$ python -q
>>> import numpy as np
>>> import numpy.linalg as la
>>> np.set_printoptions(precision=3, suppress=True, linewidth=140, floatmode="fixed")
>>> def rnd(a):
...     return np.round(a, 3) + 0
... 
>>> W0 = np.loadtxt("layer18.csv", delimiter=",")
>>> print(rnd(W0))
[[-0.167  2.816  0.835 -0.586]
 [ 1.147  1.795  1.215 -1.728]
 [ 1.987 -0.658  0.866 -1.967]
 [-0.807 -2.199 -1.162  1.471]
 [ 0.819  2.187  1.165 -1.480]
 [ 0.415  2.532  1.058 -1.138]
 [ 1.746  0.623  1.156 -2.056]
 [-1.942  0.178 -0.999  2.049]
 [-1.804 -0.442 -1.128  2.068]
 [ 0.041 -2.775 -0.890  0.711]
 [ 0.613 -2.870 -0.609  0.120]
 [-1.608 -0.981 -1.198  2.004]
 [ 1.910  0.009  1.043 -2.065]
 [ 0.770 -2.852 -0.518 -0.054]
 [ 0.616  2.378  1.117 -1.312]
 [ 0.253  2.636  1.004 -0.991]
 [ 1.959 -0.303  0.968 -2.033]
 [ 0.774  2.232  1.155 -1.443]
 [ 0.506  2.466  1.086 -1.218]
 [-1.032  2.772  0.349  0.359]
 [ 0.965  2.027  1.192 -1.594]]
>>> print(W0.shape)
(21, 4)
>>> print(rnd(W0.mean(axis=0)))
[ 0.341  0.551  0.367 -0.518]
>>> print(rnd(la.svd(W0, compute_uv=False)))
[11.617  7.352  0.000  0.000]
>>> print(rnd(np.abs(W0).max()))
2.87
>>> rank = la.matrix_rank(W0)
>>> print(rank)
2
>>> N = la.svd(W0)[2][rank:].T
>>> print(N.shape)
(4, 2)
>>> print([int(la.matrix_rank(W0[:i])) for i in range(1, len(W0) + 1)])
[1, 2, 2, 2, 2, 2, 2, 2, 2, 2, 2, 2, 2, 2, 2, 2, 2, 2, 2, 2, 2]
>>> print(rnd(N @ N.T))
[[ 0.560  0.176 -0.182  0.427]
 [ 0.176  0.084 -0.205  0.059]
 [-0.182 -0.205  0.834  0.252]
 [ 0.427  0.059  0.252  0.523]]
>>> print([int(la.matrix_rank(W0[:, :j + 1])) for j in range(4)])
[1, 2, 2, 2]
